>>> import numpy as np
>>> import numpy.linalg as la
>>> np.set_printoptions(precision=2, suppress=True, linewidth=120)
>>> tidy = lambda a: np.round(a, 2) + 0
>>> mat = np.load("out17.npy")
>>> print(tidy(mat))
[[ 11.18 -11.64  11.81]
 [  2.55  10.13  17.05]
 [  0.51 -13.85 -14.42]
 [  6.57   3.52  18.56]
 [  9.01  -2.05  17.74]
 [-11.01   9.74 -13.56]
 [-10.41   6.61 -15.74]
 [  8.21 -18.12  -2.08]
 [  9.93  -4.83  16.67]
 [  4.05   7.93  17.91]
 [  8.7  -17.99  -0.84]
 [  7.27   2.09  18.52]]
>>> print(la.matrix_rank(mat))
2
>>> print(tidy(la.svd(mat, compute_uv=False)))
[56.53 40.06  0.  ]
>>> print(np.count_nonzero(mat))
36
>>> print(np.unravel_index(np.abs(mat).argmax(), mat.shape))
(np.int64(3), np.int64(2))
>>> print(tidy(mat.sum(axis=1)))
[ 11.35  29.74 -27.76  28.65  24.69 -14.83 -19.55 -11.99  21.77  29.89 -10.12  27.88]
>>> print(tidy(np.abs(mat).max()))
18.56
>>> labels = mat[:, 0] > np.median(mat[:, 0])
>>> u = mat[labels].mean(axis=0) - mat[~labels].mean(axis=0)
>>> print(tidy(u))
[ 10.34 -12.77   8.67]
>>> print(labels.astype(int))
[1 0 0 0 1 0 0 1 1 0 1 1]
>>> print(((mat - mat.mean(axis=0)) @ u > 0).astype(int))
[1 0 0 1 1 0 0 1 1 0 1 1]
>>> cen = mat - mat.mean(axis=0)
>>> vecs = la.svd(cen)[2][:2]
>>> Y = cen - cen @ vecs.T @ vecs
>>> print(tidy(np.diag(vecs.T @ vecs)))
[0.31 0.83 0.86]
>>> print(tidy(la.norm(Y) / la.norm(cen)))
0.0
>>> print(tidy((cen @ vecs.T).std(axis=0)))
[14.76 11.22]
>>> data = np.loadtxt("x.csv", delimiter=",")
>>> print(data)
[[1. 0. 0. 0. 0. 0.]
 [1. 1. 0. 0. 0. 0.]
 [0. 0. 1. 0. 0. 0.]
 [3. 0. 0. 1. 0. 0.]
 [3. 1. 1. 2. 1. 0.]
 [3. 2. 3. 0. 0. 1.]]
>>> # triangular: eigenvalues sit on the diagonal
>>> q, R = la.qr(data)
>>> print(tidy(q @ R))
[[1. 0. 0. 0. 0. 0.]
 [1. 1. 0. 0. 0. 0.]
 [0. 0. 1. 0. 0. 0.]
 [3. 0. 0. 1. 0. 0.]
 [3. 1. 1. 2. 1. 0.]
 [3. 2. 3. 0. 0. 1.]]
>>> print(np.allclose(R.T @ R, data.T @ data))
True
>>> print(tidy(abs(R[0, 0])), tidy(la.norm(data[:, 0])))
5.39 5.39
>>> print(np.trace(q @ q.T))
6.0
>>> print(tidy(q.T @ q))
[[1. 0. 0. 0. 0. 0.]
 [0. 1. 0. 0. 0. 0.]
 [0. 0. 1. 0. 0. 0.]
 [0. 0. 0. 1. 0. 0.]
 [0. 0. 0. 0. 1. 0.]
 [0. 0. 0. 0. 0. 1.]]
>>> print(q.shape, R.shape)
(6, 6) (6, 6)
>>> print(np.prod(np.diag(data)), tidy(la.det(data)))
1.0 1.0
>>> print([int(la.matrix_rank(la.matrix_power(data, p))) for p in range(1, 7)])
[6, 6, 6, 6, 6, 6]
>>> print(data @ data)
[[ 1.  0.  0.  0.  0.  0.]
 [ 2.  1.  0.  0.  0.  0.]
 [ 0.  0.  1.  0.  0.  0.]
 [ 6.  0.  0.  1.  0.  0.]
 [13.  2.  2.  4.  1.  0.]
 [ 8.  4.  6.  0.  0.  1.]]
>>> x = np.array([-3, -3, 2, 3, -1, 2])
>>> rhs = data @ x
>>> print(rhs)
[-3. -6.  2. -6. -5. -7.]
>>> print(tidy(la.solve(data, -1 * rhs)))
[ 3.  3. -2. -3.  1. -2.]
>>> u, r1 = data[2], data[5]
>>> print(u @ r1)
3.0
>>> p = (u @ r1) / (u @ u) * u
>>> print(r1 - p)
[3. 2. 0. 0. 0. 1.]
>>> print(np.outer(u, r1))
[[0. 0. 0. 0. 0. 0.]
 [0. 0. 0. 0. 0. 0.]
 [3. 2. 3. 0. 0. 1.]
 [0. 0. 0. 0. 0. 0.]
 [0. 0. 0. 0. 0. 0.]
 [0. 0. 0. 0. 0. 0.]]
>>> print(p)
[0. 0. 3. 0. 0. 0.]
>>> Y = data / np.sqrt((data ** 2).mean(axis=1, keepdims=True))
>>> print(tidy(Y[1]))
[1.73 1.73 0.   0.   0.   0.  ]
>>> print(tidy(data - data.mean(axis=1, keepdims=True)))
[[ 0.83 -0.17 -0.17 -0.17 -0.17 -0.17]
 [ 0.67  0.67 -0.33 -0.33 -0.33 -0.33]
 [-0.17 -0.17  0.83 -0.17 -0.17 -0.17]
 [ 2.33 -0.67 -0.67  0.33 -0.67 -0.67]
 [ 1.67 -0.33 -0.33  0.67 -0.33 -1.33]
 [ 1.5   0.5   1.5  -1.5  -1.5  -0.5 ]]
>>> print(la.matrix_rank(Y) == la.matrix_rank(data))
True
>>> arr = np.load("case6.npy")
>>> print(tidy(arr))
[[ 2.91  0.61 -0.36]
 [-0.7   2.73 -1.02]
 [-0.12 -1.08 -2.8 ]]
>>> rng = np.random.default_rng(488580)
>>> labels = rng.permutation(6)
>>> print(labels)
[4 5 1 3 2 0]
>>> Y = data[labels][:, labels]
>>> print(tidy(la.det(Y)), tidy(la.det(data[labels])))
1.0 1.0
>>> print(Y)
[[1. 0. 1. 2. 1. 3.]
 [0. 1. 2. 0. 3. 3.]
 [0. 0. 1. 0. 0. 1.]
 [0. 0. 0. 1. 0. 3.]
 [0. 0. 0. 0. 1. 0.]
 [0. 0. 0. 0. 0. 1.]]
>>> print(np.trace(Y))
6.0
>>> labels = rng.permutation(3)
>>> print(labels)
[2 1 0]
>>> Y = arr[labels][:, labels]
>>> print(tidy(np.diag(Y)))
[-2.8   2.73  2.91]
>>> print(tidy(la.det(Y)), tidy(la.det(arr[labels])))
-27.0 27.0
>>> print(tidy(Y))
[[-2.8  -1.08 -0.12]
 [-1.02  2.73 -0.7 ]
 [-0.36  0.61  2.91]]
>>> u = np.array([-8, -7, 1])
>>> Y = arr + np.outer(u, np.eye(3)[2])
>>> print(la.matrix_rank(la.inv(Y) - la.inv(arr), tol=1e-8))
1
>>> print(tidy(Y))
[[ 2.91  0.61 -8.36]
 [-0.7   2.73 -8.02]
 [-0.12 -1.08 -1.8 ]]
>>> print(tidy(la.det(Y) / la.det(arr)), tidy(1 + la.solve(arr, u)[2]))
1.8 1.8
>>> print(tidy(arr.T @ arr))
[[9. 0. 0.]
 [0. 9. 0.]
 [0. 0. 9.]]
>>> print(tidy(la.norm(arr, axis=0)))
[3. 3. 3.]
>>> print(tidy(la.svd(arr, compute_uv=False)))
[3. 3. 3.]
>>> Y = np.array([[0, 1, 2], [3, 2, 0]])
>>> Z = np.kron(Y, arr)
>>> print(la.matrix_rank(Z))
6
>>> print(tidy(la.norm(Z, 2)), tidy(la.norm(Y, 2) * la.norm(arr, 2)))
11.01 11.01
>>> E = np.load("data.npy")
>>> print(tidy(E))
[[ 0.01 -0.09]
 [-0.09  0.99]]
>>> w1 = np.array([[2, 1, -3], [3, 0, -3]])
>>> b = np.array([-1, 0, -2])
>>> act = np.maximum(E @ w1 + b, 0)
>>> print((act > 0).mean(axis=0))
[0.5 0.5 0. ]
>>> print(la.matrix_rank(act))
2
>>> Z = np.array([[-5, 3], [2, -1], [-4, -1]])
>>> print((act @ Z).round(6).argmax(axis=1))
[0 1]
>>> print(tidy(act @ Z))
[[ 0.02 -0.01]
 [-8.98  5.39]]
>>> labels = rng.permutation(2)
>>> print(labels)
[0 1]
>>> Y = E[labels][:, labels]
>>> print(tidy(la.det(Y)), tidy(la.det(E[labels])))
0.0 0.0
>>> print(np.allclose(Y, E))
True
>>> print(tidy(np.diag(Y)))
[0.01 0.99]
>>> print(tidy(np.sort(np.abs(la.eigvals(Y)))))
[0. 1.]
>>> print(tidy(E.reshape(-1, 2)))
[[ 0.01 -0.09]
 [-0.09  0.99]]
>>> print(tidy(E.ravel(order="F")))
[ 0.01 -0.09 -0.09  0.99]
>>> blk = E.reshape(2, 2, -1)
>>> print(np.einsum("ihd,jhd->hij", blk, blk).shape)
(2, 2, 2)
>>> print(blk.shape)
(2, 2, 1)
>>> print(np.unique(E.round(6), axis=0).shape)
(2, 2)
>>> m1 = np.loadtxt("m.csv", delimiter=",")
>>> print(tidy(m1))
[[0.28 0.2  0.28 0.28 0.04 0.04 0.04]
 [0.2  0.14 0.2  0.2  0.03 0.03 0.03]
 [0.28 0.2  0.28 0.28 0.04 0.04 0.04]
 [0.28 0.2  0.28 0.28 0.04 0.04 0.04]
 [0.04 0.03 0.04 0.04 0.01 0.01 0.01]
 [0.04 0.03 0.04 0.04 0.01 0.01 0.01]
 [0.04 0.03 0.04 0.04 0.01 0.01 0.01]]
>>> def softmax(z):
...     e = np.exp(z - z.max(axis=-1, keepdims=True))
...     return e / e.sum(axis=-1, keepdims=True)
... 
>>> print(tidy(softmax(m1).sum(axis=1)))
[1. 1. 1. 1. 1. 1. 1.]
>>> print(tidy(softmax(10 * m1[3])))
[0.27 0.12 0.27 0.27 0.02 0.02 0.02]
>>> print(tidy(softmax(m1[3])))
[0.16 0.15 0.16 0.16 0.13 0.13 0.13]
>>> att = m1 @ m1.T / np.sqrt(7)
>>> print(tidy(softmax(att)))
[[0.15 0.14 0.15 0.15 0.14 0.14 0.14]
 [0.15 0.14 0.15 0.15 0.14 0.14 0.14]
 [0.15 0.14 0.15 0.15 0.14 0.14 0.14]
 [0.15 0.14 0.15 0.15 0.14 0.14 0.14]
 [0.14 0.14 0.14 0.14 0.14 0.14 0.14]
 [0.14 0.14 0.14 0.14 0.14 0.14 0.14]
 [0.14 0.14 0.14 0.14 0.14 0.14 0.14]]
>>> evals, vecs = la.eigh(m1)
>>> print(np.abs(vecs[:, -1]).round(6).argmax())
0
>>> print(tidy(vecs @ np.diag(evals) @ vecs.T))
[[0.28 0.2  0.28 0.28 0.04 0.04 0.04]
 [0.2  0.14 0.2  0.2  0.03 0.03 0.03]
 [0.28 0.2  0.28 0.28 0.04 0.04 0.04]
 [0.28 0.2  0.28 0.28 0.04 0.04 0.04]
 [0.04 0.03 0.04 0.04 0.01 0.01 0.01]
 [0.04 0.03 0.04 0.04 0.01 0.01 0.01]
 [0.04 0.03 0.04 0.04 0.01 0.01 0.01]]
>>> print(tidy(evals))
[0. 0. 0. 0. 0. 0. 1.]
>>> W0 = np.array([[0, 3, -1, 3],
...     [-3, 3, -1, 2],
...     [0, 3, -1, -1],
...     [-1, 3, -2, 3],
...     [-3, -2, 1, 3],
...     [2, 3, 2, -1]])
>>> W0[:, 0] = 5 * W0[:, 1]
>>> print(W0)
[[ 15   3  -1   3]
 [ 15   3  -1   2]
 [ 15   3  -1  -1]
 [ 15   3  -2   3]
 [-10  -2   1   3]
 [ 15   3   2  -1]]
>>> left, sig, Vt = la.svd(W0)
>>> print(np.argmax(sig[:-1] / (sig[1:] + 1e-6)) + 1)
3
>>> print(tidy(sig))
[35.77  5.63  2.78  0.  ]
>>> Y = left[:, :3] @ np.diag(sig[:3]) @ Vt[:3]
>>> print(la.matrix_rank(W0, rtol=0.05))
3
>>> print(tidy(la.norm(W0 - Y, 2)), tidy(sig[3]))
0.0 0.0
>>> print(np.unique(W0.round(6), axis=0).shape)
(6, 4)
>>> print(tidy(np.trace(la.pinv(W0) @ W0)))
3.0
>>> left, sig, Vt = la.svd(W0)
>>> vecs = Vt[:(sig > 1e-8).sum()]
>>> x = W0[3] + 2 * W0[1] + rng.integers(2) * np.eye(4)[0]
>>> print(x)
[45.  9. -4.  7.]
>>> print(la.matrix_rank(np.vstack([W0, x])))
3
>>> print(tidy(vecs.T @ vecs))
[[0.96 0.19 0.   0.  ]
 [0.19 0.04 0.   0.  ]
 [0.   0.   1.   0.  ]
 [0.   0.   0.   1.  ]]
>>> gram = np.cov(mat, rowvar=False)
>>> print(tidy(np.corrcoef(mat[:, 0], mat[:, 1])[0, 1]))
-0.54
>>> print(np.argsort(-mat.std(axis=0).round(6), kind="stable"))
[2 1 0]
>>> print(tidy(np.corrcoef(mat.T)))
[[ 1.   -0.54  0.71]
 [-0.54  1.    0.21]
 [ 0.71  0.21  1.  ]]
>>> print(tidy(gram))
[[ 56.01 -43.48  75.79]
 [-43.48 114.58  31.88]
 [ 75.79  31.88 204.37]]
